$ ipython --no-banner

In [1]: import numpy as np

In [2]: import numpy.linalg as la

In [3]: np.set_printoptions(precision=1, suppress=True, linewidth=140)

In [4]: data = np.load("w.npy")

In [5]: print(data)
[[  0   0   0   0   0   0]
 [  0   0   0   0   0   0]
 [  0   0   0   0   0   0]
 [  0   0   0  -2 -16   4]
 [  0   0   0  14   2  18]
 [  0   0   0 -16   8   4]]

In [6]: print(round(float(la.det(data)), 1))
0.0

In [7]: print((data + data.T) / 2)
[[ 0.  0.  0.  0.  0.  0.]
 [ 0.  0.  0.  0.  0.  0.]
 [ 0.  0.  0.  0.  0.  0.]
 [ 0.  0.  0. -2. -1. -6.]
 [ 0.  0.  0. -1.  2. 13.]
 [ 0.  0.  0. -6. 13.  4.]]

In [8]: print(np.round(la.norm(data, 1), 1), round(float(la.norm(data, np.inf)), 1))
32.0 34.0

In [9]: print(round(float(la.norm(data[4] - data[3])), 1))
27.9

In [10]: print(data @ la.pinv(data) @ data)
[[  0.   0.   0.   0.   0.   0.]
 [  0.   0.   0.   0.   0.   0.]
 [  0.   0.   0.   0.   0.   0.]
 [  0.   0.   0.  -2. -16.   4.]
 [  0.   0.   0.  14.   2.  18.]
 [  0.   0.   0. -16.   8.   4.]]

In [11]: print(round(np.trace(la.pinv(data) @ data), 1))
3.0

In [12]: rank = la.matrix_rank(data)

In [13]: print(rank)
3

In [14]: ns = la.svd(data)[2][rank:].T

In [15]: print(ns.shape)
(6, 3)

In [16]: print(ns @ ns.T)
[[1. 0. 0. 0. 0. 0.]
 [0. 1. 0. 0. 0. 0.]
 [0. 0. 1. 0. 0. 0.]
 [0. 0. 0. 0. 0. 0.]
 [0. 0. 0. 0. 0. 0.]
 [0. 0. 0. 0. 0. 0.]]

In [17]: print(np.allclose(data @ ns, 0))
True

In [18]: print(round(la.norm(data, 2) / la.norm(data), 1))
0.7

In [19]: print(la.cond(data) > 100)
True

In [20]: J = np.loadtxt("a.csv", delimiter=",")

In [21]: print(J.round(1) + 0)
[[2.8 2.8 0. ]
 [3.6 2.8 0.1]
 [0.1 1.  0. ]]

In [22]: # null space of dimension 1

In [23]: A2 = np.array([[1, 0], [3, 1]])

In [24]: C = np.kron(A2, J)

In [25]: print(la.matrix_rank(C))
4

In [26]: print(C.shape)
(6, 6)

In [27]: print(C.round(1) + 0)
[[ 2.8  2.8  0.   0.   0.   0. ]
 [ 3.6  2.8  0.1  0.   0.   0. ]
 [ 0.1  1.   0.   0.   0.   0. ]
 [ 8.5  8.3  0.1  2.8  2.8  0. ]
 [10.9  8.3  0.3  3.6  2.8  0.1]
 [ 0.2  3.2 -0.2  0.1  1.   0. ]]

In [28]: A2 = np.array([[1, -1, 0, 0], [0, -2, 0, 1], [-1, -2, 0, 0], [-2, 2, -1, -2]])

In [29]: K = np.tril(A2)

In [30]: print(K)
[[ 1  0  0  0]
 [ 0 -2  0  0]
 [-1 -2  0  0]
 [-2  2 -1 -2]]

In [31]: # triangular: eigenvalues sit on the diagonal

In [32]: rank = la.matrix_rank(K)

In [33]: print(rank)
3

In [34]: ns = la.svd(K)[2][rank:].T

In [35]: print([int(la.matrix_rank(K[:i])) for i in range(1, len(K) + 1)])
[1, 2, 2, 3]

In [36]: print(np.round(ns @ ns.T, 1) + 0)
[[ 0.   0.   0.   0. ]
 [ 0.   0.   0.   0. ]
 [ 0.   0.   0.8 -0.4]
 [ 0.   0.  -0.4  0.2]]

In [37]: print(np.allclose(K @ ns, 0))
True

In [38]: print(np.round(ns[:, 0] / ns[np.abs(ns[:, 0]).round(6).argmax(), 0], 1) + 0)
[ 0.   0.   1.  -0.5]

In [39]: print(np.round(K @ ns, 1) + 0)
[[0.]
 [0.]
 [0.]
 [0.]]

In [40]: arr = np.tril(np.array([[-3, 2, 1, -1, 1],
    ...:     [1, 2, 0, -2, -2],
    ...:     [-2, -1, -2, 0, 3],
    ...:     [-2, -2, -1, 0, -1],
    ...:     [1, 0, 0, 0, 1]]), -1) + np.eye(5, dtype=int)

In [41]: print(arr)
[[ 1  0  0  0  0]
 [ 1  1  0  0  0]
 [-2 -1  1  0  0]
 [-2 -2 -1  1  0]
 [ 1  0  0  0  1]]

In [42]: # triangular, det is the product of the diagonal

In [43]: print(arr.shape)
(5, 5)

In [44]: print(arr.sum(axis=0))
[-1 -2  0  1  1]

In [45]: print(np.diff(arr, axis=0))
[[ 0  1  0  0  0]
 [-3 -2  1  0  0]
 [ 0 -1 -2  1  0]
 [ 3  2  1 -1  1]]

In [46]: print(la.matrix_rank(arr))
5
